% python3 -q
>>> import numpy as np
>>> np.set_printoptions(precision=1, suppress=True, linewidth=160, floatmode="fixed")
>>> arr = np.load("a.npy")
>>> arr
array([[ 5,  0,  0,  0,  0,  0,  0],
       [ 5,  6,  0,  0,  0,  0,  0],
       [-2,  7, -3,  0,  0,  0,  0],
       [-1, -8, -6, -8,  0,  0,  0],
       [-7, -4,  5, -9,  3,  0,  0],
       [ 6, -6,  2,  5,  3,  9,  0],
       [-2, -9,  9, -7,  9, -6,  1]])
>>> r0 = np.array([2, 0, 1, 0, 2, 0, 0])
>>> other = arr + np.outer(r0, np.eye(7)[6])
>>> np.linalg.matrix_rank(np.linalg.inv(other) - np.linalg.inv(arr), tol=1e-8)
np.int64(1)
>>> print(other)
[[ 5.0  0.0  0.0  0.0  0.0  0.0  2.0]
 [ 5.0  6.0  0.0  0.0  0.0  0.0  0.0]
 [-2.0  7.0 -3.0  0.0  0.0  0.0  1.0]
 [-1.0 -8.0 -6.0 -8.0  0.0  0.0  0.0]
 [-7.0 -4.0  5.0 -9.0  3.0  0.0  2.0]
 [ 6.0 -6.0  2.0  5.0  3.0  9.0  0.0]
 [-2.0 -9.0  9.0 -7.0  9.0 -6.0  1.0]]
>>> np.linalg.matrix_rank(other - arr)
np.int64(1)
>>> round(np.linalg.det(other) / np.linalg.det(arr), 1), round(1 + np.linalg.solve(arr, r0)[6], 1)
(np.float64(-66.5), np.float64(-66.5))
>>> M = np.load("layer8.npy")
>>> M
array([[ 0,  0,  0,  0,  0,  3],
       [ 0,  1,  3,  0,  3,  0],
       [ 0, -1, -1, -2,  3,  0],
       [ 0, -2,  1,  2,  0,  0],
       [ 0, -1,  3,  2, -3,  0],
       [ 2,  0,  0,  0,  0, -2]])
>>> round(np.abs(np.linalg.eigvals(M)).max(), 1)
np.float64(5.0)
>>> np.linalg.matrix_power(M, 2)
array([[  6,   0,   0,   0,   0,  -6],
       [  0,  -5,   9,   0,   3,   0],
       [  0,   1,   5,   4, -15,   0],
       [  0,  -7,  -5,   2,  -3,   0],
       [  0,  -5, -13,  -8,  15,   0],
       [ -4,   0,   0,   0,   0,  10]])
>>> (M - M.T) / 2
array([[ 0.0,  0.0,  0.0,  0.0,  0.0,  0.5],
       [ 0.0,  0.0,  2.0,  1.0,  2.0,  0.0],
       [ 0.0, -2.0,  0.0, -1.5,  0.0,  0.0],
       [ 0.0, -1.0,  1.5,  0.0, -1.0,  0.0],
       [ 0.0, -2.0,  0.0,  1.0,  0.0,  0.0],
       [-0.5,  0.0,  0.0,  0.0,  0.0,  0.0]])
>>> gram = M.T @ M
>>> np.linalg.eigvalsh(gram)[::-1]
array([38.0, 19.7, 14.5,  7.0,  2.5,  1.4])
>>> print(np.linalg.svd(M, compute_uv=False) ** 2)
[38.0 19.7 14.5  7.0  2.5  1.4]
>>> np.diag(gram)
array([ 4,  7, 20, 12, 27, 13])
>>> gram
array([[  4,   0,   0,   0,   0,  -4],
       [  0,   7,  -1,  -4,   3,   0],
       [  0,  -1,  20,  10,  -3,   0],
       [  0,  -4,  10,  12, -12,   0],
       [  0,   3,  -3, -12,  27,   0],
       [ -4,   0,   0,   0,   0,  13]])
>>> print(np.linalg.matrix_rank(gram))
6
>>> other = np.array([[-5, 4], [2, -2], [0, 5], [-1, -2], [-4, -1], [-5, -3]])
>>> np.vstack([M, other.T]).shape
(8, 6)
>>> np.einsum("ik,kj->ij", M, other)
array([[-15,  -9],
       [-10,  10],
       [-12,  -2],
       [ -6,   5],
       [  8,  16],
       [  0,  14]])
>>> print(np.einsum("ik,kj->ji", M, other))
[[-15 -10 -12  -6   8   0]
 [ -9  10  -2   5  16  14]]
>>> M @ other
array([[-15,  -9],
       [-10,  10],
       [-12,  -2],
       [ -6,   5],
       [  8,  16],
       [  0,  14]])
>>> np.einsum("ij,ij->i", M, M)
array([ 9, 19, 15,  9, 23,  8])
>>> other.T @ M.T
array([[-15, -10, -12,  -6,   8,   0],
       [ -9,  10,  -2,   5,  16,  14]])
>>> print(np.linalg.matrix_rank(M @ other))
2
>>> r0 = np.array([9, 8, 1, 6, 3, 8])
>>> other = M + np.outer(r0, np.eye(6)[4])
>>> round(np.linalg.det(other) / np.linalg.det(M), 1), round(1 + np.linalg.solve(M, r0)[4], 1)
(np.float64(2.6), np.float64(2.6))
>>> print(other)
[[ 0.0  0.0  0.0  0.0  9.0  3.0]
 [ 0.0  1.0  3.0  0.0 11.0  0.0]
 [ 0.0 -1.0 -1.0 -2.0  4.0  0.0]
 [ 0.0 -2.0  1.0  2.0  6.0  0.0]
 [ 0.0 -1.0  3.0  2.0  0.0  0.0]
 [ 2.0  0.0  0.0  0.0  8.0 -2.0]]
>>> X = np.load("dump.npy")
>>> X
array([[2, 2, 2, 1, 2, 1, 2, 0, 2, 2, 1],
       [2, 2, 2, 2, 1, 2, 1, 2, 0, 2, 2],
       [2, 2, 2, 2, 2, 1, 2, 1, 2, 0, 2],
       [1, 2, 2, 2, 2, 2, 1, 2, 1, 2, 0],
       [2, 1, 2, 2, 2, 2, 2, 1, 2, 1, 2],
       [1, 2, 1, 2, 2, 2, 2, 2, 1, 2, 1],
       [2, 1, 2, 1, 2, 2, 2, 2, 2, 1, 2],
       [0, 2, 1, 2, 1, 2, 2, 2, 2, 2, 1],
       [2, 0, 2, 1, 2, 1, 2, 2, 2, 2, 2],
       [2, 2, 0, 2, 1, 2, 1, 2, 2, 2, 2],
       [1, 2, 2, 0, 2, 1, 2, 1, 2, 2, 2]])
>>> x = np.array([7, 7, 9, 1, 7, 6, 0, 2, 7, 0, 6])
>>> h1 = np.maximum(X @ x, 0)
>>> print(np.maximum(X @ (3 * x), 0))
[261 249 288 234 285 225 288 204 249 237 261]
>>> print(X.T @ h1)
[1478 1497 1553 1414 1624 1501 1614 1402 1535 1471 1468]
>>> h1
array([87, 83, 96, 78, 95, 75, 96, 68, 83, 79, 87])
>>> np.round(np.linalg.norm(X, "nuc"), 1)
np.float64(36.1)
>>> np.linalg.norm(X, axis=0)
array([5.6, 5.8, 5.8, 5.6, 5.9, 5.7, 5.9, 5.6, 5.8, 5.8, 5.6])
>>> round(float(np.linalg.norm(X[10], 1)), 1), round(np.linalg.norm(X[10], np.inf), 1)
(17.0, np.float64(2.0))
>>> np.linalg.norm(X, axis=1).argmax()
np.int64(4)
>>> vals, V = np.linalg.eigh(X)
>>> x = np.array([2, 0, 2, 0, 1, 1, 0, 2, 0, 2, 0])
>>> np.abs(X).sum(axis=1).max(), np.round(np.abs(vals).max(), 1)
(np.int64(19), np.float64(17.8))
>>> x @ X @ x / (x @ x), round(float(vals[0]), 1), np.round(vals[-1], 1)
(np.float64(8.0), -2.8, np.float64(17.8))
>>> Q, R = np.linalg.qr(X)
>>> print(np.round(Q.T @ Q, 1) + 0)
[[1.0 0.0 0.0 0.0 0.0 0.0 0.0 0.0 0.0 0.0 0.0]
 [0.0 1.0 0.0 0.0 0.0 0.0 0.0 0.0 0.0 0.0 0.0]
 [0.0 0.0 1.0 0.0 0.0 0.0 0.0 0.0 0.0 0.0 0.0]
 [0.0 0.0 0.0 1.0 0.0 0.0 0.0 0.0 0.0 0.0 0.0]
 [0.0 0.0 0.0 0.0 1.0 0.0 0.0 0.0 0.0 0.0 0.0]
 [0.0 0.0 0.0 0.0 0.0 1.0 0.0 0.0 0.0 0.0 0.0]
 [0.0 0.0 0.0 0.0 0.0 0.0 1.0 0.0 0.0 0.0 0.0]
 [0.0 0.0 0.0 0.0 0.0 0.0 0.0 1.0 0.0 0.0 0.0]
 [0.0 0.0 0.0 0.0 0.0 0.0 0.0 0.0 1.0 0.0 0.0]
 [0.0 0.0 0.0 0.0 0.0 0.0 0.0 0.0 0.0 1.0 0.0]
 [0.0 0.0 0.0 0.0 0.0 0.0 0.0 0.0 0.0 0.0 1.0]]
>>> np.allclose(R.T @ R, X.T @ X)
True
>>> round(float(abs(R[0, 0])), 1), np.round(np.linalg.norm(X[:, 0]), 1)
(5.6, np.float64(5.6))
>>> np.abs(np.diag(R))
array([5.6, 3.5, 2.4, 2.2, 1.4, 1.4, 1.4, 1.6, 1.5, 1.9, 1.0])
